$ ipython --no-banner

In [1]: import numpy as np

In [2]: np.set_printoptions(precision=1, suppress=True, linewidth=160, sign=" ")

In [3]: B = np.array([[0, -2], [-1, 0]])

In [4]: W0 = np.block([[np.zeros((2, 2)), B], [B.T, np.zeros((2, 2))]])

In [5]: print(W0)
[[ 0.  0.  0. -2.]
 [ 0.  0. -1.  0.]
 [ 0. -1.  0.  0.]
 [-2.  0.  0.  0.]]

In [6]: # equal to its transpose

In [7]: B = np.linalg.inv(W0)

In [8]: print(np.round(np.linalg.det(W0) * np.linalg.det(B), 1))
1.0

In [9]: print(np.linalg.inv(B))
[[-0. -0. -0. -2.]
 [-0. -0. -1. -0.]
 [-0. -1. -0. -0.]
 [-2. -0. -0. -0.]]

In [10]: print(np.allclose(B, W0.T))
False

In [11]: T = np.stack([W0, 4 * W0, W0[::-1]])

In [12]: print(np.einsum("bij,cij->bc", T, T))
[[  10.   40.    0.]
 [  40.  160.    0.]
 [   0.    0.   10.]]

In [13]: print(T.shape)
(3, 4, 4)

In [14]: print(np.linalg.det(T))
[    4.  1024.     4.]

In [15]: print(np.linalg.svd(W0, compute_uv=False))
[ 2.  2.  1.  1.]

In [16]: print(W0 @ W0.T)
[[ 4.  0.  0.  0.]
 [ 0.  1.  0.  0.]
 [ 0.  0.  1.  0.]
 [ 0.  0.  0.  4.]]

In [17]: print(round(np.linalg.det(W0), 1))
4.0

In [18]: print(np.flatnonzero(np.linalg.matrix_power((W0 != 0) + (W0.T != 0) + np.eye(4), 4)[0]))
[ 0  3]

In [19]: vals, V = np.linalg.eigh(W0)

In [20]: print(np.abs(V[:, -1]).round(6).argmax())
0

In [21]: print(np.abs(V[:, -1]))
[ 0.7  0.   0.   0.7]

In [22]: print(np.linalg.svd(W0, compute_uv=False))
[ 2.  2.  1.  1.]

In [23]: print(vals)
[-2. -1.  1.  2.]

In [24]: M = np.loadtxt("x.csv", delimiter=",")

In [25]: print(M)
[[-1.  0. -2. -2.  0.]
 [ 0. -1.  0.  0.  0.]
 [-2.  0. -1. -2.  0.]
 [-2.  0. -2. -1.  0.]
 [ 0.  0.  0.  0. -1.]]

In [26]: # symmetric

In [27]: B = M[0, 0] * M[1:] - np.outer(M[1:, 0], M[0])

In [28]: print(B)
[[ 0.  1.  0.  0. -0.]
 [ 0.  0. -3. -2.  0.]
 [ 0.  0. -2. -3.  0.]
 [ 0. -0.  0.  0.  1.]]

In [29]: print(M[:, 0] / M[0, 0])
[ 1. -0.  2.  2. -0.]

In [30]: vals, V = np.linalg.eigh(M)

In [31]: print(vals.sum(), np.trace(M))
-5.0 -5.0

In [32]: print(np.round(V @ np.diag(vals) @ V.T, 1) + 0)
[[-1.  0. -2. -2.  0.]
 [ 0. -1.  0.  0.  0.]
 [-2.  0. -1. -2.  0.]
 [-2.  0. -2. -1.  0.]
 [ 0.  0.  0.  0. -1.]]

In [33]: print(vals)
[-5. -1. -1.  1.  1.]

In [34]: T = np.stack([M, 4 * M, M[::-1]])

In [35]: print(np.einsum("bij,cij->bc", T, T))
[[  29.  116.    9.]
 [ 116.  464.   36.]
 [   9.   36.   29.]]

In [36]: print(np.linalg.matrix_rank(T))
[ 5  5  5]

In [37]: print(np.linalg.matrix_rank(T.reshape(3, -1)))
2

In [38]: print(np.linalg.norm(T, axis=(1, 2)))
[  5.4  21.5   5.4]

In [39]: print(T.shape)
(3, 5, 5)

In [40]: print((T @ M.T).shape)
(3, 5, 5)

In [41]: w1 = np.array([[-2, 2, 1], [0, -1, -2], [1, 2, 1], [0, -1, 2], [2, 0, -1]])

In [42]: beta = np.array([2, 2, 4])

In [43]: act = np.maximum(M @ w1 + beta, 0)

In [44]: print(act)
[[ 2.  0.  0.]
 [ 2.  3.  6.]
 [ 5.  0.  0.]
 [ 4.  0.  0.]
 [ 0.  2.  5.]]

In [45]: print(np.linalg.matrix_rank(act))
3

In [46]: basis = np.array([[-2, 1, 4], [-3, 4, 5], [0, 4, 1]])

In [47]: print(act @ basis)
[[ -4.   2.   8.]
 [-13.  38.  29.]
 [-10.   5.  20.]
 [ -8.   4.  16.]
 [ -6.  28.  15.]]

In [48]: print(np.linalg.svd(M, compute_uv=False))
[ 5.  1.  1.  1.  1.]

In [49]: print(np.diff(M, axis=0))
[[ 1. -1.  2.  2.  0.]
 [-2.  1. -1. -2.  0.]
 [ 0.  0. -1.  1.  0.]
 [ 2.  0.  2.  1. -1.]]

In [50]: M[:, 5]
IndexError: index 5 is out of bounds for axis 1 with size 5


In [51]: feats = np.loadtxt("data.csv", delimiter=",")

In [52]: print(feats)
[[ 1.  0.  0.  0.  0.]
 [ 2.  1.  0.  0.  0.]
 [-2.  2.  1.  0.  0.]
 [-2. -2. -1.  1.  0.]
 [ 2.  1. -2.  1.  1.]]

In [53]: t = np.radians(45)

In [54]: r_ = np.eye(5)

In [55]: r_[1, 1] = r_[4, 4] = np.cos(t)

In [56]: r_[1, 4], r_[4, 1] = -np.sin(t), np.sin(t)

In [57]: print(r_)
[[ 1.   0.   0.   0.   0. ]
 [ 0.   0.7  0.   0.  -0.7]
 [ 0.   0.   1.   0.   0. ]
 [ 0.   0.   0.   1.   0. ]
 [ 0.   0.7  0.   0.   0.7]]

In [58]: B = feats @ r_.T

In [59]: print(np.linalg.svd(feats, compute_uv=False), np.linalg.svd(B, compute_uv=False))
[ 4.5  3.3  2.2  0.4  0.1] [ 4.5  3.3  2.2  0.4  0.1]

In [60]: print(np.allclose(feats @ feats.T, B @ B.T))
True

In [61]: vals, V = np.linalg.eig(feats)

In [62]: print(np.sort(np.linalg.eigvals(feats @ feats)))
[ 1.  1.  1.  1.  1.]

In [63]: print(vals)
[ 1.  1.  1.  1.  1.]

In [64]: print(np.sort(np.linalg.eigvals(np.linalg.inv(feats))))
[ 1.  1.  1.  1.  1.]

In [65]: x0 = np.array([-1, 3, 0, 0, -5])

In [66]: target = feats @ x0

In [67]: print(target)
[-1.  1.  8. -4. -4.]

In [68]: print(np.round(np.linalg.solve(feats, 2 * target), 1) + 0)
[ -2.   6.   0.   0. -10.]

In [69]: print(np.linalg.solve(feats, feats[:, 0]))
[ 1.  0. -0.  0.  0.]

In [70]: data = np.loadtxt("m.csv", delimiter=",")

In [71]: print(data)
[[ 1.  0.]
 [ 1.  1.]]

In [72]: # triangular: eigenvalues sit on the diagonal

In [73]: cov = W0.T @ W0

In [74]: print(np.diag(cov))
[ 4.  1.  1.  4.]

In [75]: q, V = np.linalg.qr(W0[:, :3])[0], np.linalg.qr(W0[:, 3:])[0]

In [76]: s = np.linalg.svd(q.T @ V, compute_uv=False)

In [77]: print(np.degrees(np.arccos(s.clip(0, 1))))
[ 90.]

In [78]: print(np.round(np.linalg.norm(q @ q.T - V @ V.T, 2), 1))
1.0

In [79]: print((s > 0.9).sum())
0

In [80]: print(s)
[ 0.]

In [81]: print(data.ravel(order="F"))
[ 1.  1.  0.  1.]

In [82]: print(data.reshape(2, -1))
[[ 1.  0.]
 [ 1.  1.]]

In [83]: print(data.reshape(-1, 2))
[[ 1.  0.]
 [ 1.  1.]]

In [84]: T = data.reshape(2, 2, -1)

In [85]: print(T[:, 0])
[[ 1.]
 [ 1.]]

In [86]: print(np.einsum("ihd,ihd->ih", T, T))
[[ 1.  0.]
 [ 1.  1.]]

In [87]: print(np.swapaxes(T, 1, 2)[0])
[[ 1.  0.]]

In [88]: print(T.sum(axis=1))
[[ 1.]
 [ 2.]]

In [89]: U, s, vt = np.linalg.svd(data, full_matrices=False)

In [90]: print(round(float(np.sqrt((s ** 2).sum())), 1), round(float(np.linalg.norm(data)), 1))
1.7 1.7

In [91]: print(np.allclose(U * s @ vt, data))
True

In [92]: print(s / s[0])
[ 1.   0.4]

In [93]: print(s)
[ 1.6  0.6]

In [94]: print(np.cumsum(s ** 2) / np.sum(s ** 2))
[ 0.9  1. ]

In [95]: rng = np.random.default_rng(214)

In [96]: idx = rng.integers(0, 2, 3)

In [97]: A = np.array([[0, -1, 2], [2, 0, -2], [2, 1, 0]]) * (idx[:, None] == idx)

In [98]: print(A)
[[ 0 -1  2]
 [ 2  0 -2]
 [ 2  1  0]]

In [99]: B = np.linalg.inv(A)

In [100]: print(round(float(np.linalg.slogdet(A)[0]), 1))
1.0

In [101]: print(np.allclose(B, A.T))
False

In [102]: print(A @ B)
[[ 1.  0.  0.]
 [ 0.  1.  0.]
 [ 0.  0.  1.]]

In [103]: print(np.linalg.inv(B))
[[-0. -1.  2.]
 [ 2. -0. -2.]
 [ 2.  1.  0.]]

In [104]: print(np.round(np.linalg.det(A) * np.linalg.det(B), 1))
1.0

In [105]: print((np.abs(B) > 1e-9).astype(int))
[[ 1  1  1]
 [ 1  1  1]
 [ 1  1  1]]

In [106]: cov = A.T @ A

In [107]: print(np.linalg.svd(A, compute_uv=False) ** 2)
[ 12.7   4.    1.3]

In [108]: print(np.allclose(cov, cov.T))
True

In [109]: print((A @ A.T).shape)
(3, 3)

In [110]: B = np.array([[0, 3], [0, 2]])

In [111]: basis = np.kron(B, A)

In [112]: print(round(float(np.linalg.norm(basis, 2)), 1), round(float(np.linalg.norm(B, 2) * np.linalg.norm(A, 2)), 1))
12.9 12.9

In [113]: idx = rng.permutation(3)

In [114]: print(idx)
[ 0  1  2]

In [115]: B = A[idx][:, idx]

In [116]: print(np.diag(B))
[ 0  0  0]

In [117]: print(np.allclose(B, A))
True

In [118]: print(np.trace(B))
0

In [119]: print(np.sort(np.abs(np.linalg.eigvals(B))))
[ 2.  2.  2.]

In [120]: t = np.radians(72)

In [121]: r_ = np.eye(3)

In [122]: r_[0, 0] = r_[1, 1] = np.cos(t)

In [123]: r_[0, 1], r_[1, 0] = -np.sin(t), np.sin(t)

In [124]: print(r_)
[[ 0.3 -1.   0. ]
 [ 1.   0.3  0. ]
 [ 0.   0.   1. ]]

In [125]: B = A @ r_.T

In [126]: print(B)
[[ 1.  -0.3  2. ]
 [ 0.6  1.9 -2. ]
 [-0.3  2.2  0. ]]

In [127]: print(np.linalg.svd(A, compute_uv=False), np.linalg.svd(B, compute_uv=False))
[ 3.6  2.   1.1] [ 3.6  2.   1.1]

In [128]: mat = np.load("mat.npy")

In [129]: print(mat)
[[-3.7 -3.  -0.3 -1.4]
 [ 2.1 -3.1 -2.9  1.6]
 [-2.3  0.8 -0.2  4.3]
 [ 1.2 -2.4  4.   1.3]]

In [130]: t = np.radians(15)

In [131]: r_ = np.eye(4)

In [132]: r_[2, 2] = r_[0, 0] = np.cos(t)

In [133]: r_[2, 0], r_[0, 2] = -np.sin(t), np.sin(t)

In [134]: print(r_)
[[ 1.   0.   0.3  0. ]
 [ 0.   1.   0.   0. ]
 [-0.3  0.   1.   0. ]
 [ 0.   0.   0.   1. ]]

In [135]: B = mat @ r_.T

In [136]: print(np.linalg.svd(mat, compute_uv=False), np.linalg.svd(B, compute_uv=False))
[ 5.  5.  5.  5.] [ 5.  5.  5.  5.]

In [137]: print(np.allclose(mat @ mat.T, B @ B.T))
True

In [138]: print(round(np.linalg.det(r_), 1), np.round(np.trace(r_), 1))
1.0 3.9

In [139]: print(B)
[[-3.7 -3.   0.7 -1.4]
 [ 1.3 -3.1 -3.4  1.6]
 [-2.3  0.8  0.4  4.3]
 [ 2.2 -2.4  3.6  1.3]]

In [140]: q, _ = np.linalg.qr(np.array([[-1.0, -1.1, 0.1], [-0.4, 0.9, -0.9], [0.8, 2.5, 0.3]]))

In [141]: m1 = 3 * q

In [142]: print(m1)
[[-2.2 -0.6  1.9]
 [-0.9 -2.2 -1.8]
 [ 1.8 -1.9  1.5]]

In [143]: B = np.linalg.inv(m1)

In [144]: print(np.round(m1 @ B, 1) + 0)
[[ 1.  0.  0.]
 [ 0.  1.  0.]
 [ 0.  0.  1.]]

In [145]: print(round(float(np.linalg.det(m1) * np.linalg.det(B)), 1))
1.0

In [146]: print(np.allclose(B, m1.T))
False

In [147]: print(np.linalg.det(m1) * B)
[[-6.7 -2.7  5.4]
 [-1.9 -6.7 -5.7]
 [ 5.7 -5.4  4.4]]

In [148]: print(B)
[[-0.2 -0.1  0.2]
 [-0.1 -0.2 -0.2]
 [ 0.2 -0.2  0.2]]

In [149]: hat = np.triu(np.array([[-2, -3, 0], [-2, -4, -3], [1, -1, 0]]), 1) + np.eye(3)

In [150]: B = hat @ m1 @ np.linalg.inv(hat)

In [151]: print(np.linalg.matrix_rank(B))
3

In [152]: print(np.round(np.trace(B), 1), np.round(np.trace(m1), 1))
-3.0 -3.0

In [153]: print(np.round(hat @ m1 - m1 @ hat, 1) + 0)
[[  2.7   0.    3.5]
 [ -5.4   3.  -11.1]
 [  0.    5.4  -5.7]]

In [154]: print(B)
[[  0.4   7.4  29.5]
 [ -6.3 -15.3 -52.2]
 [  1.8   3.5  11.9]]

In [155]: print(round(float(np.linalg.det(B[::-1])), 1))
-27.0

In [156]: print(np.kron(np.eye(2, dtype=int), B))
[[  0.4   7.4  29.5   0.    0.    0. ]
 [ -6.3 -15.3 -52.2  -0.   -0.   -0. ]
 [  1.8   3.5  11.9   0.    0.    0. ]
 [  0.    0.    0.    0.4   7.4  29.5]
 [ -0.   -0.   -0.   -6.3 -15.3 -52.2]
 [  0.    0.    0.    1.8   3.5  11.9]]

In [157]: print(np.poly(B))
[  1.   3.  -9. -27.]

In [158]: print(np.linalg.eigvals(B))
[ 3.+0.j  -3.+0.2j -3.-0.2j]

In [159]: print(round(np.einsum("ij,ji->", B, B), 1))
26.9

In [160]: t = np.radians(45)

In [161]: r_ = np.eye(3)

In [162]: r_[2, 2] = r_[1, 1] = np.cos(t)

In [163]: r_[2, 1], r_[1, 2] = -np.sin(t), np.sin(t)

In [164]: print(r_)
[[ 1.   0.   0. ]
 [ 0.   0.7  0.7]
 [ 0.  -0.7  0.7]]

In [165]: B = m1 @ r_.T

In [166]: print(np.linalg.svd(m1, compute_uv=False), np.linalg.svd(B, compute_uv=False))
[ 3.  3.  3.] [ 3.  3.  3.]

In [167]: print(np.abs(B - m1).max(axis=0))
[ 0.   1.6  2.1]

In [168]: print(np.allclose(np.linalg.norm(m1, axis=1), np.linalg.norm(B, axis=1)))
True
